In [1]: import numpy as np

In [2]: from numpy import linalg as LA

In [3]: np.set_printoptions(suppress=True, linewidth=160)

In [4]: def rnd(a):
   ...:     return np.round(a, 3) + 0
   ...: 

In [5]: cent = 3 * np.array([[-1.2, 1.6, -1.9, 0.9, -0.6], [1.5, 1.1, -1.2, 2.6, -0.1]])

In [6]: rng = np.random.default_rng(569)

In [7]: lab = rng.integers(0, 2, 25)

In [8]: E = cent[lab] + rng.normal(size=(25, 5))

In [9]: rnd(E)
Out[9]: 
array([[-2.934,  4.344, -5.267,  2.693, -0.129],
       [ 5.318,  1.429, -5.343,  8.377, -1.303],
       [ 6.266,  4.8  , -3.656,  8.238, -1.289],
       [-5.393,  3.168, -6.06 ,  2.373, -0.371],
       [ 6.342,  1.53 , -1.489,  7.119,  0.945],
       [ 4.102,  2.815, -4.26 ,  8.255, -0.09 ],
       [ 5.975,  3.136, -4.137,  8.121,  0.174],
       [ 5.247,  1.741, -3.157,  8.398, -0.847],
       [-4.749,  3.553, -4.633,  3.247, -2.123],
       [ 3.434,  3.599, -4.558,  8.225,  0.598],
       [-3.064,  4.774, -5.064,  3.661, -2.466],
       [ 4.782,  2.294, -4.765,  6.875,  1.23 ],
       [-1.797,  5.381, -5.2  ,  1.195, -3.072],
       [ 4.96 ,  3.645, -2.82 ,  5.508, -0.211],
       [ 5.121,  5.304, -2.781,  8.234, -0.062],
       [-3.   ,  4.068, -5.886,  1.48 , -1.602],
       [-3.31 ,  3.647, -5.628,  4.729, -1.728],
       [ 4.181,  3.928, -2.032,  7.254, -1.111],
       [-4.441,  5.79 , -4.215,  2.332, -1.879],
       [-4.541,  4.394, -5.393,  3.244, -2.048],
       [ 4.84 ,  3.754, -4.21 ,  8.954,  0.271],
       [-4.873,  4.151, -5.435,  2.291, -2.009],
       [ 6.566,  3.682, -2.864,  7.807, -0.263],
       [ 2.932,  4.754, -2.489,  8.596, -2.191],
       [ 3.647,  2.635, -4.904,  8.345, -0.336]])

In [10]: C2 = np.cov(E, rowvar=False)

In [11]: rnd(np.median(E, axis=0))
Out[11]: array([ 3.647,  3.682, -4.558,  7.119, -0.847])

In [12]: rnd(LA.eigvalsh(C2)[::-1])
Out[12]: array([28.157,  1.551,  1.145,  0.619,  0.552])

In [13]: C2.shape
Out[13]: (5, 5)

In [14]: np.argwhere(np.triu(np.abs(np.corrcoef(E.T)) > 0.8, 1))
Out[14]: array([[0, 3]])

In [15]: rnd(np.corrcoef(E[:, 1], E[:, 4])[0, 1])
Out[15]: np.float64(-0.536)

In [16]: rnd(np.corrcoef(E.T))
Out[16]: 
array([[ 1.   , -0.436,  0.681,  0.898,  0.613],
       [-0.436,  1.   , -0.081, -0.439, -0.536],
       [ 0.681, -0.081,  1.   ,  0.582,  0.312],
       [ 0.898, -0.439,  0.582,  1.   ,  0.553],
       [ 0.613, -0.536,  0.312,  0.553,  1.   ]])

In [17]: rnd(E.std(axis=0))
Out[17]: array([4.406, 1.145, 1.243, 2.685, 1.123])

In [18]: arr = np.array([[3, 0, 0], [2, 3, 0], [-1, 1, 1]])

In [19]: arr
Out[19]: 
array([[ 3,  0,  0],
       [ 2,  3,  0],
       [-1,  1,  1]])

In [20]: # triangular

In [21]: w, V = LA.eig(arr)

In [22]: rnd(np.sort(LA.eigvals(arr @ arr)))
Out[22]: array([1., 9., 9.])

In [23]: rnd(np.sort(LA.eigvals(arr.T)))
Out[23]: array([1., 3., 3.])

In [24]: np.prod(w)
Out[24]: np.float64(9.0)

In [25]: t = np.radians(45)

In [26]: Rm = np.eye(3)

In [27]: Rm[0, 0] = Rm[1, 1] = np.cos(t)

In [28]: Rm[0, 1], Rm[1, 0] = -np.sin(t), np.sin(t)

In [29]: rnd(Rm)
Out[29]: 
array([[ 0.707, -0.707,  0.   ],
       [ 0.707,  0.707,  0.   ],
       [ 0.   ,  0.   ,  1.   ]])

In [30]: A2 = arr @ Rm.T

In [31]: np.allclose(LA.norm(arr, axis=1), LA.norm(A2, axis=1))
Out[31]: True

In [32]: rnd(LA.det(Rm)), rnd(np.trace(Rm))
Out[32]: (np.float64(1.0), np.float64(2.414))

In [33]: data = np.load("dump.npy")

In [34]: data
Out[34]: 
array([[0, 1, 0, 1],
       [6, 7, 6, 7],
       [0, 1, 0, 1],
       [6, 7, 6, 7]])

In [35]: lab = rng.permutation(4)

In [36]: lab
Out[36]: array([0, 1, 3, 2])

In [37]: A2 = data[lab][:, lab]

In [38]: rnd(LA.det(A2)), rnd(LA.det(data[lab]))
Out[38]: (np.float64(0.0), np.float64(0.0))

In [39]: np.trace(A2)
Out[39]: np.int64(14)

In [40]: left, sv, VT = LA.svd(data)

In [41]: rnd(sv)
Out[41]: array([18.502,  1.297,  0.   ,  0.   ])

In [42]: A2 = left[:, :2] @ np.diag(sv[:2]) @ VT[:2]

In [43]: rnd(LA.norm(data - A2, 2)), rnd(sv[2])
Out[43]: (np.float64(0.0), np.float64(0.0))

In [44]: rnd(A2)
Out[44]: 
array([[0., 1., 0., 1.],
       [6., 7., 6., 7.],
       [0., 1., 0., 1.],
       [6., 7., 6., 7.]])

In [45]: rnd(np.abs(data - A2).max())
Out[45]: np.float64(0.0)

In [46]: rnd(LA.norm(data, axis=1))
Out[46]: array([ 1.414, 13.038,  1.414, 13.038])

In [47]: rnd(LA.norm(data, 2))
Out[47]: np.float64(18.502)

In [48]: rnd(LA.norm(data, axis=0))
Out[48]: array([ 8.485, 10.   ,  8.485, 10.   ])

In [49]: rnd(LA.norm(data, 1)), rnd(LA.norm(data, np.inf))
Out[49]: (np.float64(16.0), np.float64(26.0))

In [50]: rnd(LA.norm(data[1], 1)), rnd(LA.norm(data[1], np.inf))
Out[50]: (np.float64(26.0), np.float64(7.0))

In [51]: P = np.triu(np.array([[-2, 1, 3, 2], [-1, -2, -3, 3], [2, -1, -3, -3], [0, -2, 0, 1]]), 1) + np.eye(4)

In [52]: A2 = P @ data @ LA.inv(P)

In [53]: LA.matrix_rank(A2)
Out[53]: np.int64(2)

In [54]: W0 = np.loadtxt("mat.csv", delimiter=",")

In [55]: W0
Out[55]: 
array([[-1.6,  0.7, -1.9,  1.3,  1.3, -0.5, -1.7, -0.4],
       [-1.3, -1.8,  0.1,  1.5,  0. ,  0.1, -1.4, -0.5],
       [ 0.4, -0.3,  1.4, -1.5,  0.4,  1.2,  0. , -1.4],
       [ 1.5, -1.4, -0.1,  0.3, -0.3,  0.4,  2.3,  0.9],
       [ 0.2, -1.3,  1.1, -1.2,  0. ,  0.7, -0.1, -2.4],
       [ 2. ,  1.6,  0. ,  0.9, -0.3, -0.6,  0.4,  0.3]])

In [56]: vec = np.array([2, 2, 1, 2, 2, 2, -3, 1])

In [57]: rnd((W0 * vec).sum(axis=1))
Out[57]: array([ 5.2,  0.8,  0.4, -5.1, -4.2,  6.3])

In [58]: W0 @ np.eye(8)[3]
Out[58]: array([ 1.3,  1.5, -1.5,  0.3, -1.2,  0.9])

In [59]: rnd(W0 * vec)
Out[59]: 
array([[-3.2,  1.4, -1.9,  2.6,  2.6, -1. ,  5.1, -0.4],
       [-2.6, -3.6,  0.1,  3. ,  0. ,  0.2,  4.2, -0.5],
       [ 0.8, -0.6,  1.4, -3. ,  0.8,  2.4,  0. , -1.4],
       [ 3. , -2.8, -0.1,  0.6, -0.6,  0.8, -6.9,  0.9],
       [ 0.4, -2.6,  1.1, -2.4,  0. ,  1.4,  0.3, -2.4],
       [ 4. ,  3.2,  0. ,  1.8, -0.6, -1.2, -1.2,  0.3]])

In [60]: rnd(W0 @ (2 * vec))
Out[60]: array([ 10.4,   1.6,   0.8, -10.2,  -8.4,  12.6])

In [61]: A2 = W0 / np.sqrt((W0 ** 2).mean(axis=1, keepdims=True))

In [62]: LA.matrix_rank(A2) == LA.matrix_rank(W0)
Out[62]: np.True_

In [63]: LA.matrix_rank(W0 - W0.mean(axis=1, keepdims=True))
Out[63]: np.int64(6)

In [64]: mat = np.load("case1.npy")

In [65]: mat
Out[65]: 
array([[ 0.,  0.,  0.,  0.,  0.,  0.,  0.,  0., -1.],
       [ 0.,  0.,  0.,  0.,  0.,  0.,  0.,  0.,  2.],
       [ 0.,  0.,  0.,  0.,  0.,  0.,  0.,  0.,  0.],
       [ 0.,  0.,  0.,  0.,  0.,  0.,  0.,  0., -2.],
       [ 0.,  0.,  0.,  0.,  0.,  0.,  0.,  0., -2.],
       [ 0.,  0.,  0.,  0.,  0.,  0.,  0.,  0.,  1.],
       [ 0.,  0.,  0.,  0.,  0.,  0.,  0.,  0., -1.],
       [ 0.,  0.,  0.,  0.,  0.,  0.,  0.,  0.,  0.],
       [-1.,  2.,  0., -2., -2.,  1., -1.,  0.,  0.]])

In [66]: left, sv, VT = LA.svd(mat, full_matrices=False)

In [67]: (sv > 1e-8).sum()
Out[67]: np.int64(2)

In [68]: rnd(sv)
Out[68]: array([3.873, 3.873, 0.   , 0.   , 0.   , 0.   , 0.   , 0.   , 0.   ])

In [69]: sv / sv[0]
Out[69]: array([ 1.,  1.,  0.,  0.,  0.,  0.,  0., -0.,  0.])

In [70]: rnd(left.T @ mat @ VT.T)
Out[70]: 
array([[3.873, 0.   , 0.   , 0.   , 0.   , 0.   , 0.   , 0.   , 0.   ],
       [0.   , 3.873, 0.   , 0.   , 0.   , 0.   , 0.   , 0.   , 0.   ],
       [0.   , 0.   , 0.   , 0.   , 0.   , 0.   , 0.   , 0.   , 0.   ],
       [0.   , 0.   , 0.   , 0.   , 0.   , 0.   , 0.   , 0.   , 0.   ],
       [0.   , 0.   , 0.   , 0.   , 0.   , 0.   , 0.   , 0.   , 0.   ],
       [0.   , 0.   , 0.   , 0.   , 0.   , 0.   , 0.   , 0.   , 0.   ],
       [0.   , 0.   , 0.   , 0.   , 0.   , 0.   , 0.   , 0.   , 0.   ],
       [0.   , 0.   , 0.   , 0.   , 0.   , 0.   , 0.   , 0.   , 0.   ],
       [0.   , 0.   , 0.   , 0.   , 0.   , 0.   , 0.   , 0.   , 0.   ]])

In [71]: rnd(VT @ VT.T)
Out[71]: 
array([[1., 0., 0., 0., 0., 0., 0., 0., 0.],
       [0., 1., 0., 0., 0., 0., 0., 0., 0.],
       [0., 0., 1., 0., 0., 0., 0., 0., 0.],
       [0., 0., 0., 1., 0., 0., 0., 0., 0.],
       [0., 0., 0., 0., 1., 0., 0., 0., 0.],
       [0., 0., 0., 0., 0., 1., 0., 0., 0.],
       [0., 0., 0., 0., 0., 0., 1., 0., 0.],
       [0., 0., 0., 0., 0., 0., 0., 1., 0.],
       [0., 0., 0., 0., 0., 0., 0., 0., 1.]])
